In [1]: import numpy as np

In [2]: import numpy.linalg as la

In [3]: np.set_printoptions(suppress=True, linewidth=200)

In [4]: M = np.loadtxt("dump.csv", delimiter=",")

In [5]: M.round(1) + 0
Out[5]: 
array([[  2. ,  -0.2,   0.6,  -0.9,   1.4,  -3.7,  -2.3,  -2.4],
       [-21.4,   9.9,  -7.1,  17.9,   6.7,  16.7,   9.7, -10.7],
       [-19.5,  10.5,  -2.2,  17.8,  11.1,  15.1,   5.8, -13.9],
       [ 11.4,  -5.7,  -0.5,  -9.9,  -5.5, -11.9,  -4.3,   4.8],
       [ 20.4,  -5.9,  13.5, -13.5,   4.8, -19.9, -16.3,  -1.8],
       [ 10.3,  -4.6,   0.8,  -8.5,  -3.4, -11. ,  -4.9,   2.9],
       [ -2.3,   0.7,  -3.8,   1.5,  -0.9,   0. ,   1.8,  -1.3],
       [ -0.5,   1. ,   0.2,   1.2,   2.4,  -1.6,  -1.3,  -3.6],
       [ -2.7,  -1. ,  -9.4,   0. ,  -6.9,   0.4,   5.7,   3.4],
       [ 26.9, -12.1,   5.5, -22.2,  -8.1, -25.6, -12.9,   9.6],
       [-16.3,   7.2,  -7. ,  13.3,   3.9,  12.3,   8.1,  -7.5],
       [  7.2,  -2.9,   0.9,  -5.6,  -1.4,  -8.3,  -4. ,   0.8],
       [  4.5,  -1.7,   0.3,  -3.3,  -0.4,  -5.9,  -2.9,  -0.5],
       [ 22.2, -10.5,   2.5, -18.9,  -8.6, -21.5,  -9.5,   9.2],
       [-11.6,   3.7,  -9.9,   8. ,  -2.2,   8.1,   8.6,  -1.9],
       [  9.6,  -1.5,   9.1,  -5.1,   6.3, -10.4, -10.2,  -4.9],
       [-13.6,   5.3,  -8.2,  10.4,   0.9,   9.9,   8.1,  -4.7],
       [ 12.7,  -6.6,  -1.2, -11.4,  -7.1, -13.1,  -4.2,   6.3],
       [-12.6,   4.8,  -8.1,   9.5,   0.4,   9. ,   7.7,  -4.1],
       [ -1.2,   1.1,  -0.8,   1.5,   1.7,  -1. ,  -0.5,  -3.2],
       [-13.4,   8.5,   1.9,  13.5,  12. ,   9.7,   1.3, -13.5],
       [  2.6,   0.2,   2.6,  -0.8,   3.3,  -4.2,  -3.8,  -3.8],
       [ 21.4,  -9.7,   3.6, -17.8,  -6.9, -20.7, -10. ,   7.6],
       [-20.6,   8.8,  -9.2,  16.5,   4. ,  16. ,  10.8,  -8.4]])

In [6]: # looks like rank 3

In [7]: np.argsort(-la.norm(M, axis=0).round(6), kind="stable")[:3]
Out[7]: array([0, 5, 3])

In [8]: [round(float(x), 1) for x in la.svd(M, compute_uv=False)[:3]]
Out[8]: [124.3, 36.5, 14.9]

In [9]: round(la.norm(M, 2) / la.norm(M), 1)
Out[9]: np.float64(1.0)

In [10]: lab = M[:, 2] > np.median(M[:, 2])

In [11]: r0 = M[lab].mean(axis=0) - M[~lab].mean(axis=0)

In [12]: r0.round(1)
Out[12]: array([ 17.6,  -6.5,   9.1, -13.1,  -0.4, -15.4, -11.2,   3.4])

In [13]: np.argsort(-np.abs(r0).round(6), kind="stable")
Out[13]: array([0, 5, 3, 6, 2, 1, 7, 4])

In [14]: np.round((((M - M.mean(axis=0)) @ r0 > 0) == lab).mean(), 1)
Out[14]: np.float64(0.8)

In [15]: lab.astype(int)
Out[15]: array([1, 0, 0, 0, 1, 1, 0, 1, 0, 1, 0, 1, 1, 1, 0, 1, 0, 0, 0, 0, 1, 1, 1, 0])

In [16]: rk = la.matrix_rank(M)

In [17]: rk
Out[17]: np.int64(3)

In [18]: ns = la.svd(M)[2][rk:].T

In [19]: [int(la.matrix_rank(M[:i])) for i in range(1, len(M) + 1)]
Out[19]: [1, 2, 3, 3, 3, 3, 3, 3, 3, 3, 3, 3, 3, 3, 3, 3, 3, 3, 3, 3, 3, 3, 3, 3]

In [20]: ns.shape
Out[20]: (8, 5)
